>>> import numpy as np
>>> np.set_printoptions(precision=3, suppress=True, linewidth=200, legacy="1.25")
>>> rnd = lambda a: np.round(a, 3) + 0
>>> F = np.load("out4.npy")
>>> F
array([[-1.7, -3. ,  7. , -1. , -5. ,  9. ],
       [-5. , -0.7, -7. ,  8. ,  2. , -2. ],
       [-9. ,  3. , -3.7, -5. ,  7. ,  3. ],
       [-4. ,  7. ,  6. ,  8.3,  8. , -4. ],
       [-8. , -4. ,  6. ,  1. ,  9.3,  7. ],
       [-2. , -3. ,  7. , -1. , -5. ,  9.3]])
>>> rnd(F.sum(axis=0))
array([-29.7,  -0.7,  15.3,  10.3,  16.3,  22.3])
>>> np.linalg.matrix_rank(F)
6
>>> rnd(F.sum(axis=1))
array([ 5.3, -4.7, -4.7, 21.3, 11.3,  5.3])
>>> np.abs(F).max()
9.3
>>> rnd(np.linalg.svd(F, compute_uv=False))
array([21.396, 20.481, 13.161,  9.628,  5.892,  0.015])
>>> np.count_nonzero(F)
36
>>> np.unravel_index(np.abs(F).argmax(), F.shape)
(4, 4)
>>> rnd(F - F[0])
array([[  0. ,   0. ,   0. ,   0. ,   0. ,   0. ],
       [ -3.3,   2.3, -14. ,   9. ,   7. , -11. ],
       [ -7.3,   6. , -10.7,  -4. ,  12. ,  -6. ],
       [ -2.3,  10. ,  -1. ,   9.3,  13. , -13. ],
       [ -6.3,  -1. ,  -1. ,   2. ,  14.3,  -2. ],
       [ -0.3,   0. ,   0. ,   0. ,   0. ,   0.3]])
>>> rnd(np.diff(F, axis=0))
array([[ -3.3,   2.3, -14. ,   9. ,   7. , -11. ],
       [ -4. ,   3.7,   3.3, -13. ,   5. ,   5. ],
       [  5. ,   4. ,   9.7,  13.3,   1. ,  -7. ],
       [ -4. , -11. ,   0. ,  -7.3,   1.3,  11. ],
       [  6. ,   1. ,   1. ,  -2. , -14.3,   2.3]])
>>> mat = np.loadtxt("x.csv", delimiter=",")
>>> mat
array([[-2.,  0.,  0.,  0.,  0.,  0.],
       [ 0.,  5.,  0.,  0.,  0.,  0.],
       [ 0.,  0., -1.,  0.,  0.,  0.],
       [ 0.,  0.,  0., -1.,  0.,  0.],
       [ 0.,  0.,  0.,  0.,  0.,  0.],
       [ 0.,  0.,  0.,  0.,  0.,  2.]])
>>> # splits into 6 blocks
>>> W1 = np.array([[3, 3], [-3, -1], [2, -2], [0, -1], [-2, 0], [3, -2]])
>>> c = np.array([2, 7])
>>> hid = np.maximum(mat @ W1 + c, 0)
>>> np.linalg.matrix_rank(hid)
2
>>> hid
array([[0., 1.],
       [0., 2.],
       [0., 9.],
       [2., 8.],
       [2., 7.],
       [8., 3.]])
>>> basis = np.array([[1, 3, 0], [3, 0, 1]])
>>> hid @ basis
array([[ 3.,  0.,  1.],
       [ 6.,  0.,  2.],
       [27.,  0.,  9.],
       [26.,  6.,  8.],
       [23.,  6.,  7.],
       [17., 24.,  3.]])
>>> W1 @ basis
array([[12,  9,  3],
       [-6, -9, -1],
       [-4,  6, -2],
       [-3,  0, -1],
       [-2, -6,  0],
       [-3,  9, -2]])
>>> Y = np.c_[hid[:, :1] @ np.array([[-3]]), np.array([2, -1, -1, -2, -2, -1])]
>>> Y
array([[  0.,   2.],
       [  0.,  -1.],
       [  0.,  -1.],
       [ -6.,  -2.],
       [ -6.,  -2.],
       [-24.,  -1.]])
>>> rnd(np.linalg.lstsq(hid, Y[:, 0])[0])
array([-3.,  0.])
>>> rnd(np.linalg.svd(mat, compute_uv=False))
array([5., 2., 2., 1., 1., 0.])
>>> rnd(np.linalg.pinv(mat))
array([[-0.5,  0. ,  0. ,  0. ,  0. ,  0. ],
       [ 0. ,  0.2,  0. ,  0. ,  0. ,  0. ],
       [ 0. ,  0. , -1. ,  0. ,  0. ,  0. ],
       [ 0. ,  0. ,  0. , -1. ,  0. ,  0. ],
       [ 0. ,  0. ,  0. ,  0. ,  0. ,  0. ],
       [ 0. ,  0. ,  0. ,  0. ,  0. ,  0.5]])
>>> mat @ mat.T
array([[ 4.,  0.,  0.,  0.,  0.,  0.],
       [ 0., 25.,  0.,  0.,  0.,  0.],
       [ 0.,  0.,  1.,  0.,  0.,  0.],
       [ 0.,  0.,  0.,  1.,  0.,  0.],
       [ 0.,  0.,  0.,  0.,  0.,  0.],
       [ 0.,  0.,  0.,  0.,  0.,  4.]])
>>> mat.T @ mat
array([[ 4.,  0.,  0.,  0.,  0.,  0.],
       [ 0., 25.,  0.,  0.,  0.,  0.],
       [ 0.,  0.,  1.,  0.,  0.,  0.],
       [ 0.,  0.,  0.,  1.,  0.,  0.],
       [ 0.,  0.,  0.,  0.,  0.,  0.],
       [ 0.,  0.,  0.,  0.,  0.,  4.]])
>>> rnd(np.linalg.det(mat))
0.0
>>> np.linalg.determinant(mat)
Traceback (most recent call last):
  File "<python-input-33>", line 1, in <module>
    np.linalg.determinant(mat)
    ^^^^^^^^^^^^^^^^^^^^^
AttributeError: module 'numpy.linalg' has no attribute 'determinant'
>>> rnd(np.linalg.matrix_power(mat, 2))
array([[ 4.,  0.,  0.,  0.,  0.,  0.],
       [ 0., 25.,  0.,  0.,  0.,  0.],
       [ 0.,  0.,  1.,  0.,  0.,  0.],
       [ 0.,  0.,  0.,  1.,  0.,  0.],
       [ 0.,  0.,  0.,  0.,  0.,  0.],
       [ 0.,  0.,  0.,  0.,  0.,  4.]])
>>> rnd(np.abs(np.linalg.eigvals(mat)).max())
5.0
